% python3 -q
>>> import numpy as np
>>> np.set_printoptions(precision=2, suppress=True, linewidth=140, sign=" ")
>>> m1 = np.array([[2, 1, 1, 1], [1, 3, 2, 1], [3, 2, 1, 3], [3, 1, 2, 2]])
>>> out = np.linalg.inv(m1)
>>> out.round(2) + 0
array([[ 1.38, -0.25, -0.12, -0.38],
       [ 0.63,  0.25,  0.13, -0.62],
       [-0.88,  0.25, -0.38,  0.88],
       [-1.5 ,  0.  ,  0.5 ,  0.5 ]])
>>> np.round(np.linalg.det(m1) * np.linalg.det(out), 2)
np.float64(1.0)
>>> np.round(m1 @ out, 2) + 0
array([[ 1.,  0.,  0.,  0.],
       [ 0.,  1.,  0.,  0.],
       [ 0.,  0.,  1.,  0.],
       [ 0.,  0.,  0.,  1.]])
>>> (np.abs(out) > 1e-9).astype(int)
array([[ 1,  1,  1,  1],
       [ 1,  1,  1,  1],
       [ 1,  1,  1,  1],
       [ 1,  0,  1,  1]])
>>> vec = np.array([-3, -3, -1, -1])
>>> y = m1 @ vec
>>> y
array([-11, -15, -19, -16])
>>> np.round(np.linalg.solve(m1, y + m1[:, 2]), 2) + 0
array([-3., -3.,  0., -1.])
>>> vec = np.array([0, -2, -2, 2])
>>> y = m1 @ vec
>>> coef, lr = np.zeros(4), 1 / np.linalg.norm(m1, 2) ** 2
>>> for i in range(150):
...     coef -= lr * m1.T @ (m1 @ coef - y)
...     if i % 50 == 0: print(i, round(np.linalg.norm(m1 @ coef - y), 2))
... 
0 6.06
50 0.65
100 0.33
>>> round(np.linalg.cond(m1), 2)
np.float64(19.17)
>>> out = np.array([[1, 0, 1], [1, 0, 0]])
>>> cent = np.kron(out, m1)
>>> np.linalg.matrix_rank(cent)
np.int64(8)
>>> np.round(np.linalg.norm(cent, 2), 2), np.round(np.linalg.norm(out, 2) * np.linalg.norm(m1, 2), 2)
(np.float64(12.13), np.float64(12.13))
>>> cent.shape
(8, 12)
>>> X = np.load("data.npy")
>>> X
array([[ 2.1 , -1.3 , -6.3 ],
       [ 0.7 , -0.4 , -2.11],
       [ 0.6 ,  0.1 , -1.83],
       [ 1.  , -1.1 , -3.  ],
       [ 0.  ,  1.2 ,  0.  ],
       [-0.1 ,  0.  ,  0.33],
       [ 0.1 ,  0.4 , -0.35],
       [ 0.5 , -0.6 , -1.51],
       [-1.1 ,  1.4 ,  3.33],
       [-0.6 ,  0.5 ,  1.8 ],
       [ 1.1 ,  0.6 , -3.31],
       [ 0.6 ,  1.  , -1.81],
       [-1.4 ,  0.4 ,  4.23],
       [ 1.  , -0.5 , -2.97],
       [-2.1 , -0.1 ,  6.33],
       [-1.6 ,  1.3 ,  4.79],
       [-0.2 , -1.7 ,  0.61]])
>>> # column 2 is much longer than the rest
>>> rng = np.random.default_rng(28)
>>> lab = rng.permutation(3)
>>> out = X[:, lab] * rng.choice([-1, 1], 3)
>>> out
array([[ 1.3 , -6.3 ,  2.1 ],
       [ 0.4 , -2.11,  0.7 ],
       [-0.1 , -1.83,  0.6 ],
       [ 1.1 , -3.  ,  1.  ],
       [-1.2 ,  0.  ,  0.  ],
       [-0.  ,  0.33, -0.1 ],
       [-0.4 , -0.35,  0.1 ],
       [ 0.6 , -1.51,  0.5 ],
       [-1.4 ,  3.33, -1.1 ],
       [-0.5 ,  1.8 , -0.6 ],
       [-0.6 , -3.31,  1.1 ],
       [-1.  , -1.81,  0.6 ],
       [-0.4 ,  4.23, -1.4 ],
       [ 0.5 , -2.97,  1.  ],
       [ 0.1 ,  6.33, -2.1 ],
       [-1.3 ,  4.79, -1.6 ],
       [ 1.7 ,  0.61, -0.2 ]])
>>> left, _, Vt = np.linalg.svd(X.T @ out)
>>> np.round(np.linalg.lstsq(X, out)[0], 2) + 0
array([[ 0.,  0.,  1.],
       [-1.,  0.,  0.],
       [ 0.,  1.,  0.]])
>>> lab
array([ 1,  2,  0])
>>> Xc = X - X.mean(axis=0)
>>> left, sigma, Vt = np.linalg.svd(Xc, full_matrices=False)
>>> Vt[0] * np.sign(Vt[0, np.abs(Vt[0]).argmax()])
array([-0.31,  0.13,  0.94])
>>> np.round(np.abs(Vt[-1]), 2) + 0
array([ 0.95,  0.  ,  0.32])
>>> np.round(sigma ** 2 / (sigma ** 2).sum(), 2) + 0
array([ 0.95,  0.05,  0.  ])
>>> (np.sign(left[:, 0]) == np.sign(left[0, 0])).astype(int)
array([ 1,  1,  1,  1,  0,  0,  1,  1,  0,  0,  1,  1,  0,  1,  0,  0,  0])
>>> K = np.loadtxt("a.csv", delimiter=",")
>>> K
array([[ 0.5 , -1.4 , -0.67],
       [ 1.4 , -0.4 , -3.08],
       [ 1.  , -1.5 , -2.29],
       [-0.4 ,  1.2 ,  0.63],
       [ 0.6 , -1.5 , -1.25],
       [ 0.2 ,  0.8 ,  0.  ],
       [-1.1 , -0.6 ,  1.75],
       [ 2.  , -0.2 , -4.3 ],
       [ 1.2 ,  1.1 , -2.25],
       [-0.1 ,  1.6 ,  0.15]])
>>> C2 = np.cov(K, rowvar=False)
>>> K.std(axis=0)
array([ 0.87,  1.13,  1.76])
>>> C2
array([[ 0.85, -0.23, -1.69],
       [-0.23,  1.42,  0.53],
       [-1.69,  0.53,  3.44]])
>>> np.corrcoef(K.T)
array([[ 1.  , -0.21, -0.99],
       [-0.21,  1.  ,  0.24],
       [-0.99,  0.24,  1.  ]])
>>> np.median(K, axis=0)
array([ 0.55, -0.3 , -0.96])
>>> J = np.loadtxt("arr.csv", delimiter=",")
>>> J
array([[ 2., -3., -3.,  0.],
       [ 2.,  1.,  1.,  0.],
       [ 0., -3., -2.,  0.],
       [ 0.,  0.,  0., -1.]])
>>> # 2 groups of indices that never mix
>>> P = np.triu(np.array([[4, 0, 5, 3], [3, 2, 4, 1], [4, 0, 3, 2], [0, 4, 1, 0]]), 1) + np.eye(4)
>>> out = P @ J @ np.linalg.inv(P)
>>> np.trace(out), np.trace(J)
(np.float64(0.0), np.float64(0.0))
>>> np.linalg.matrix_rank(out)
np.int64(4)
>>> np.einsum("ii->", J)
np.float64(0.0)
>>> np.linalg.eigvals(J)
array([ 1.43+0.j  , -0.21+2.36j, -0.21-2.36j, -1.  +0.j  ])
>>> np.round(np.linalg.det(J[::-1]), 2)
np.float64(-8.0)
>>> P = X @ np.linalg.solve(X.T @ X, X.T)
>>> np.diag(P)
array([ 0.27,  0.03,  0.11,  0.1 ,  0.15,  0.12,  0.33,  0.04,  0.27,  0.03,  0.16,  0.16,  0.15,  0.25,  0.31,  0.22,  0.3 ])
>>> np.round(np.linalg.eigvalsh(P), 2) + 0
array([ 0.,  0.,  0.,  0.,  0.,  0.,  0.,  0.,  0.,  0.,  0.,  0.,  0.,  0.,  1.,  1.,  1.])
>>> np.allclose(P @ P, P)
True
>>> np.round(np.trace(P), 2)
np.float64(3.0)
>>> Q, R = np.linalg.qr(J)
>>> Q
array([[-0.71,  0.49, -0.51,  0.  ],
       [-0.71, -0.49,  0.51,  0.  ],
       [-0.  ,  0.73,  0.69,  0.  ],
       [-0.  , -0.  , -0.  ,  1.  ]])
>>> np.allclose(R.T @ R, J.T @ J)
True
>>> np.abs(np.diag(R))
array([ 2.83,  4.12,  0.69,  1.  ])
>>> np.round(abs(R[0, 0]), 2), round(float(np.linalg.norm(J[:, 0])), 2)
(np.float64(2.83), 2.83)
>>> np.round(Q.T @ Q, 2) + 0
array([[ 1.,  0.,  0.,  0.],
       [ 0.,  1.,  0.,  0.],
       [ 0.,  0.,  1.,  0.],
       [ 0.,  0.,  0.,  1.]])
>>> Q.shape, R.shape
((4, 4), (4, 4))
>>> Q @ R
array([[ 2., -3., -3.,  0.],
       [ 2.,  1.,  1.,  0.],
       [ 0., -3., -2.,  0.],
       [ 0.,  0.,  0., -1.]])
>>> E = 4 * np.eye(2) + np.ones((2, 2))
>>> E
array([[ 5.,  1.],
       [ 1.,  5.]])
>>> # symmetric
>>> Q = J.astype(float).copy()
>>> for j in range(4):
...     Q[:, j] -= Q[:, :j] @ (Q[:, :j].T @ Q[:, j])
...     Q[:, j] /= np.linalg.norm(Q[:, j])
... 
>>> Q
array([[ 0.71, -0.49, -0.51,  0.  ],
       [ 0.71,  0.49,  0.51,  0.  ],
       [ 0.  , -0.73,  0.69,  0.  ],
       [ 0.  ,  0.  ,  0.  , -1.  ]])
>>> np.round(Q.T @ Q, 2) + 0
array([[ 1.,  0.,  0.,  0.],
       [ 0.,  1.,  0.,  0.],
       [ 0.,  0.,  1.,  0.],
       [ 0.,  0.,  0.,  1.]])
>>> evals, V = np.linalg.eigh(E)
>>> evals.sum(), np.trace(E)
(np.float64(10.0), np.float64(10.0))
>>> np.abs(V[:, -1])
array([ 0.71,  0.71])
>>> np.linalg.eigvalsh(E + 3 * np.eye(2))
array([ 7.,  9.])
>>> V @ np.diag(evals) @ V.T
array([[ 5.,  1.],
       [ 1.,  5.]])
>>> out = np.array([[-8, -2, 7], [-3, 8, 2]])
>>> cent = np.kron(out, E)
>>> cent
array([[-40.,  -8., -10.,  -2.,  35.,   7.],
       [ -8., -40.,  -2., -10.,   7.,  35.],
       [-15.,  -3.,  40.,   8.,  10.,   2.],
       [ -3., -15.,   8.,  40.,   2.,  10.]])
>>> np.linalg.matrix_rank(cent)
np.int64(4)
>>> np.round(np.linalg.norm(cent, 2), 2), round(np.linalg.norm(out, 2) * np.linalg.norm(E, 2), 2)
(np.float64(67.55), np.float64(67.55))
>>> cent.shape
(4, 6)
>>> out = cent + rng.integers(-2, 3, (4, 1)) @ rng.integers(-2, 3, (1, 6))
>>> out
array([[-42.,  -6., -11.,  -3.,  37.,   6.],
       [-10., -38.,  -3., -11.,   9.,  34.],
       [-11.,  -7.,  42.,  10.,   6.,   4.],
       [  1., -19.,  10.,  42.,  -2.,  12.]])
>>> np.round(np.linalg.svd(out - cent, compute_uv=False), 2) + 0
array([ 12.25,   0.  ,   0.  ,   0.  ])
>>> np.linalg.matrix_rank(out - cent, tol=1e-8)
np.int64(1)
>>> vec = np.array([-1, 0, 3, 6])
>>> y = J @ vec
>>> coef, lr = np.zeros(4), 1 / np.linalg.norm(J, 2) ** 2
>>> for i in range(6):
...     coef -= lr * J.T @ (J @ coef - y)
...     if i % 2 == 0: print(i, round(np.linalg.norm(J @ coef - y), 2))
... 
0 6.12
2 5.68
4 5.32
>>> coef
array([-0.96,  1.4 ,  1.39,  0.99])
>>> F = np.loadtxt("m.csv", delimiter=",")
>>> F
array([[-0.3,  0.3, -1.1],
       [ 0. ,  1.8,  0.1],
       [-0.2, -0.9,  0. ]])
>>> round(np.linalg.det(F.T), 2)
np.float64(-0.43)
>>> np.allclose(F @ F.T, F.T @ F)
False
>>> (F + F.T) / 2
array([[-0.3 ,  0.15, -0.65],
       [ 0.15,  1.8 , -0.4 ],
       [-0.65, -0.4 ,  0.  ]])
>>> round(np.linalg.det(F), 2)
np.float64(-0.43)
>>> np.sort(np.abs(np.linalg.eigvals(F)))
array([ 0.39,  0.63,  1.74])
>>> np.allclose(F, F.T)
False
>>> F @ F
array([[ 0.31,  1.44,  0.36],
       [-0.02,  3.15,  0.18],
       [ 0.06, -1.68,  0.13]])
>>> (F - F.T) / 2
array([[ 0.  ,  0.15, -0.45],
       [-0.15,  0.  ,  0.5 ],
       [ 0.45, -0.5 ,  0.  ]])
>>> np.trace(F)
np.float64(1.5)
>>> evals, V = np.linalg.eig(F)
>>> evals
array([-0.63,  0.39,  1.74])
>>> np.sort(np.linalg.eigvals(np.linalg.inv(F)))
array([-1.58,  0.57,  2.57])
>>> u = np.array([-1, 1, 1])
>>> out = F + np.outer(u, np.eye(3)[0])
>>> round(np.linalg.det(out) / np.linalg.det(F), 2), round(1 + np.linalg.solve(F, u)[0], 2)
(np.float64(-5.78), np.float64(-5.78))
>>> np.linalg.matrix_rank(np.linalg.inv(out) - np.linalg.inv(F), tol=1e-8)
np.int64(1)
